% python3 -q
>>> import numpy as np
>>> from numpy import linalg as LA
>>> np.set_printoptions(precision=1, suppress=True, linewidth=100)
>>> rnd = lambda a: np.round(a, 1) + 0
>>> m1 = np.load("dump.npy")
>>> m1
array([[0, 0, 0, 0],
       [0, 0, 0, 0],
       [0, 0, 0, 1],
       [0, 0, 1, 0]])
>>> (m1 != 0).astype(int)
array([[0, 0, 0, 0],
       [0, 0, 0, 0],
       [0, 0, 0, 1],
       [0, 0, 1, 0]])
>>> (LA.matrix_power((m1 != 0) + (m1.T != 0) + np.eye(4), 4) > 0).astype(int)
array([[1, 0, 0, 0],
       [0, 1, 0, 0],
       [0, 0, 1, 1],
       [0, 0, 1, 1]])
>>> rnd(LA.det(m1))
np.float64(0.0)
>>> W0 = np.array([[-1, 2, -3], [0, 3, 0], [3, 2, 9], [3, 3, 9]])
>>> # rows and columns are dependent
>>> Uu, sv, Vt = LA.svd(W0)
>>> np.argmax(sv[:-1] / (sv[1:] + 1e-6)) + 1
np.int64(2)
>>> rnd(sv)
array([14.1,  4. ,  0. ])
>>> out = Uu[:, :2] @ np.diag(sv[:2]) @ Vt[:2]
>>> rnd(np.abs(W0 - out).max())
np.float64(0.0)
>>> rnd(LA.norm(W0 - out) / LA.norm(W0))
np.float64(0.0)
>>> LA.matrix_rank(W0, rtol=0.05)
np.int64(2)
>>> rnd(LA.norm(W0 - out, 2)), rnd(sv[2])
(np.float64(0.0), np.float64(0.0))
>>> gram = W0.T @ W0
>>> np.diag(gram)
array([ 19,  26, 171])
>>> gram
array([[ 19,  13,  57],
       [ 13,  26,  39],
       [ 57,  39, 171]])
>>> rnd(LA.svd(W0, compute_uv=False) ** 2)
array([199.7,  16.3,   0. ])
>>> E = np.loadtxt("block13.csv", delimiter=",")
>>> E
array([[ 34.,  11., -31.,  26.],
       [ 11.,  25.,  -9.,  10.],
       [-31.,  -9.,  49., -18.],
       [ 26.,  10., -18.,  22.]])
>>> # symmetric
>>> x0 = np.array([-4, -1, -4, -3])
>>> rhs = E @ x0
>>> coef, lr = np.zeros(4), 1 / LA.norm(E, 2) ** 2
>>> for i in range(40):
...     coef -= lr * E.T @ (E @ coef - rhs)
...     if i % 10 == 0: print(i, round(LA.norm(E @ coef - rhs), 1))
... 
0 108.3
10 68.9
20 47.0
30 33.7
>>> rnd(coef)
array([-2.2, -1.6, -2.7, -3.1])
>>> F = np.load("m.npy")
>>> F
array([[ 2, -3,  3],
       [ 0, -1,  0],
       [ 0,  0,  0]])
>>> Uu, sv, Vt = LA.svd(F)
>>> evecs = Vt[:(sv > 1e-8).sum()]
>>> rng = np.random.default_rng(72731)
>>> x0 = F[1] + -2 * F[0] + rng.integers(2) * np.eye(3)[2]
>>> x0
array([-4.,  5., -6.])
>>> rnd(evecs.T @ evecs)
array([[0.3, 0. , 0.5],
       [0. , 1. , 0. ],
       [0.5, 0. , 0.7]])
>>> rnd(LA.norm(x0 - evecs.T @ evecs @ x0))
np.float64(0.0)
>>> np.allclose(evecs.T @ evecs @ x0, x0)
True
>>> Uu, sv, Vt = LA.svd(W0)
>>> evecs = Vt[:(sv > 1e-8).sum()]
>>> x0 = W0[1] + 5 * W0[2] + rng.integers(2) * np.eye(3)[0]
>>> x0
array([16., 13., 45.])
>>> rnd(evecs.T @ evecs)
array([[0.1, 0. , 0.3],
       [0. , 1. , 0. ],
       [0.3, 0. , 0.9]])
>>> rnd(np.diag(evecs.T @ evecs))
array([0.1, 1. , 0.9])
>>> np.allclose(evecs.T @ evecs @ x0, x0)
False
>>> f = np.array([1, 3, -1])
>>> np.cross(F[2, :3], F[0, :3])
array([0, 0, 0])
>>> np.correlate(F[2], F[0], "full")
array([0, 0, 0, 0, 0])
>>> np.array([np.convolve(row, f, "same") for row in F])
array([[ 3, -8, 12],
       [-1, -3,  1],
       [ 0,  0,  0]])
>>> arr = np.load("layer16.npy")
>>> arr
array([[  3.4,  -1.3,   8.6],
       [ -4.7,  -0.8,   0.3],
       [ -2.3,  -0.1,   3.9],
       [  2.9,   3.1,   2.9],
       [  7.5, -10.9,   5.1],
       [ -2.8,  -0.6,   3.2],
       [ -6. ,   2.8,  -7.6],
       [ -0.3,   7.6,  -1.8],
       [ -2.9,  -4.3,  -3.4],
       [  1.3,  -5.6,   3.6],
       [  0.8, -12.3,   3.2],
       [ -1. ,   7.9,  -1.1],
       [  3.8,  -5.3,  -5.9],
       [  3.5,  -3.1,  -2.5],
       [ -3.8,  -1.9, -13.5],
       [  5. ,  -7.5,   1.5],
       [  1.1,  -2.1,  -6.7],
       [ -7.3,  23.5,   9.3]])
>>> labels = arr[:, 0] > np.median(arr[:, 0])
>>> f = arr[labels].mean(axis=0) - arr[~labels].mean(axis=0)
>>> rnd((((arr - arr.mean(axis=0)) @ f > 0) == labels).mean())
np.float64(0.9)
>>> gram = np.cov(arr, rowvar=False)
>>> rnd(LA.eigvalsh(gram)[::-1])
array([73.3, 35.3,  7.6])
>>> np.argwhere(np.triu(np.abs(np.corrcoef(arr.T)) > 0.8, 1))
array([], shape=(0, 2), dtype=int64)
>>> rnd(np.corrcoef(arr.T))
array([[ 1. , -0.6,  0.2],
       [-0.6,  1. ,  0.2],
       [ 0.2,  0.2,  1. ]])
>>> np.argsort(-arr.std(axis=0).round(6), kind="stable")
array([1, 2, 0])
>>> rnd(arr.std(axis=0))
array([3.9, 7.8, 5.7])
>>> rnd(np.corrcoef(arr[:, 1], arr[:, 2])[0, 1])
np.float64(0.2)
>>> rnd(np.polyfit(arr[:, 1], arr[:, 2], 1))
array([0.1, 0. ])
>>> rnd(np.median(arr, axis=0))
array([ 0.2, -1.6,  0.9])
>>> labels = rng.permutation(3)
>>> out = arr[:, labels] * rng.choice([-1, 1], 3)
>>> out
array([[ -8.6,  -1.3,   3.4],
       [ -0.3,  -0.8,  -4.7],
       [ -3.9,  -0.1,  -2.3],
       [ -2.9,   3.1,   2.9],
       [ -5.1, -10.9,   7.5],
       [ -3.2,  -0.6,  -2.8],
       [  7.6,   2.8,  -6. ],
       [  1.8,   7.6,  -0.3],
       [  3.4,  -4.3,  -2.9],
       [ -3.6,  -5.6,   1.3],
       [ -3.2, -12.3,   0.8],
       [  1.1,   7.9,  -1. ],
       [  5.9,  -5.3,   3.8],
       [  2.5,  -3.1,   3.5],
       [ 13.5,  -1.9,  -3.8],
       [ -1.5,  -7.5,   5. ],
       [  6.7,  -2.1,   1.1],
       [ -9.3,  23.5,  -7.3]])
>>> Uu, _, Vt = LA.svd(arr.T @ out)
>>> rnd(LA.lstsq(arr, out)[0])
array([[ 0.,  0.,  1.],
       [ 0.,  1.,  0.],
       [-1.,  0.,  0.]])
>>> P = arr @ LA.solve(arr.T @ arr, arr.T)
>>> rnd(LA.eigvalsh(P))
array([0., 0., 0., 0., 0., 0., 0., 0., 0., 0., 0., 0., 0., 0., 0., 1., 1., 1.])
>>> LA.matrix_rank(np.eye(18) - P)
np.int64(15)
>>> out = np.c_[arr[:, :2] @ np.array([[2, 1], [1, 0]]), np.array([1, 2, 1, -2, 1, 1, -1, 3, 0, 0, 0, -3, -3, -3, -2, 3, -3, 2])]
>>> rnd(out)
array([[  5.5,   3.4,   1. ],
       [-10.2,  -4.7,   2. ],
       [ -4.7,  -2.3,   1. ],
       [  8.9,   2.9,  -2. ],
       [  4.1,   7.5,   1. ],
       [ -6.2,  -2.8,   1. ],
       [ -9.2,  -6. ,  -1. ],
       [  7. ,  -0.3,   3. ],
       [-10.1,  -2.9,   0. ],
       [ -3. ,   1.3,   0. ],
       [-10.7,   0.8,   0. ],
       [  5.9,  -1. ,  -3. ],
       [  2.3,   3.8,  -3. ],
       [  3.9,   3.5,  -3. ],
       [ -9.5,  -3.8,  -2. ],
       [  2.5,   5. ,   3. ],
       [  0.1,   1.1,  -3. ],
       [  8.9,  -7.3,   2. ]])
>>> rnd(LA.lstsq(arr, out[:, 0])[0])
array([2., 1., 0.])
>>> rnd(LA.norm(LA.qr(arr)[0].T @ out, axis=0) ** 2 / ((out ** 2).sum(axis=0) + 1e-12))
array([1. , 1. , 0.4])
>>> LA.matrix_rank(out)
np.int64(3)
>>> f = np.array([3, 2, 6]) + 0.5
>>> A = np.outer(f, f) / (f @ f)
>>> rnd(A)
array([[0.2, 0.1, 0.4],
       [0.1, 0.1, 0.3],
       [0.4, 0.3, 0.7]])
>>> # rows and columns are dependent
>>> np.argsort(-LA.norm(A, axis=0).round(6), kind="stable")[:3]
array([2, 0, 1])
>>> LA.matrix_rank(A, rtol=0.1)
np.int64(1)
>>> data = np.abs(np.array([[3, 4, 4, 9], [2, 6, 5, 7], [7, 8, 6, 7], [0, 4, 8, 2]])) + np.eye(4)
>>> data = data / data.sum(axis=1, keepdims=True)
>>> rnd(data)
array([[0.2, 0.2, 0.2, 0.4],
       [0.1, 0.3, 0.2, 0.3],
       [0.2, 0.3, 0.2, 0.2],
       [0. , 0.3, 0.5, 0.2]])
>>> x0 = np.array([5, 2, 2, 2])
>>> h1 = np.maximum(data @ x0, 0)
>>> rnd(data.T @ h1)
array([1.4, 2.5, 2.8, 2.9])
>>> rnd(data * (h1 > 1e-9)[:, None])
array([[0.2, 0.2, 0.2, 0.4],
       [0.1, 0.3, 0.2, 0.3],
       [0.2, 0.3, 0.2, 0.2],
       [0. , 0.3, 0.5, 0.2]])
>>> rnd(np.maximum(data @ x0, 0) - np.maximum(-data @ x0, 0))
array([2.6, 2.3, 2.7, 2. ])
>>> np.flatnonzero(h1 > 1e-9)
array([0, 1, 2, 3])
>>> labels = rng.permutation(4)
>>> labels
array([0, 3, 2, 1])
>>> out = data[labels][:, labels]
>>> np.allclose(out, data)
False
>>> out = data / LA.norm(data, axis=1, keepdims=True)
>>> gram = out @ out.T
>>> rnd(LA.norm(out, axis=1))
array([1., 1., 1., 1.])
>>> (np.abs(gram) > 0.9).astype(int)
array([[1, 1, 1, 0],
       [1, 1, 1, 0],
       [1, 1, 1, 0],
       [0, 0, 0, 1]])
>>> rnd(LA.matrix_power(data, 2))
array([[0.1, 0.3, 0.4, 0.3],
       [0.1, 0.3, 0.3, 0.3],
       [0.1, 0.3, 0.3, 0.3],
       [0.2, 0.3, 0.3, 0.3]])
>>> data.sum(axis=1)
array([1., 1., 1., 1.])
>>> rnd(LA.matrix_power(data, 100))
array([[0.1, 0.3, 0.3, 0.3],
       [0.1, 0.3, 0.3, 0.3],
       [0.1, 0.3, 0.3, 0.3],
       [0.1, 0.3, 0.3, 0.3]])
>>> pr = np.eye(4)[0]
>>> for _ in range(3):
...     pr = pr @ data
...     print(pr.round(1))
... 
[0.2 0.2 0.2 0.4]
[0.1 0.3 0.4 0.3]
[0.1 0.3 0.3 0.3]
>>> feats = np.loadtxt("run7.csv", delimiter=",")
>>> feats
array([[-19.8,  26.8,  29.2],
       [ -3.1,   2. ,  19.4],
       [  1.6,  -4.7,  10. ],
       [  1.5,  -4.5,   7.8],
       [  0.9,  -2.9,   4.1],
       [  0.4,  -1.5,   1.9],
       [  0.1,  -0.4,   0.5],
       [  0. ,   0.9,  -1.2],
       [  0.4,   1.4,  -2.2],
       [  0.6,   1.5,  -2.5],
       [  2.1,   1.1,  -3.2],
       [  2.1,   1.1,  -3.2],
       [  9.1,  -4.2,  -3.2],
       [ 12.5,  -7.4,  -2.8],
       [ 34.8, -30.5,   1.7]])
>>> gram = feats.T @ feats
>>> rnd(np.diag(gram))
array([1866.9, 1785.5, 1464.5])
>>> rnd(np.trace(gram)), rnd((feats ** 2).sum())
(np.float64(5116.9), np.float64(5116.9))
>>> rnd(gram)
array([[ 1866.9, -1740.4,  -626.9],
       [-1740.4,  1785.5,   691.7],
       [ -626.9,   691.7,  1464.5]])
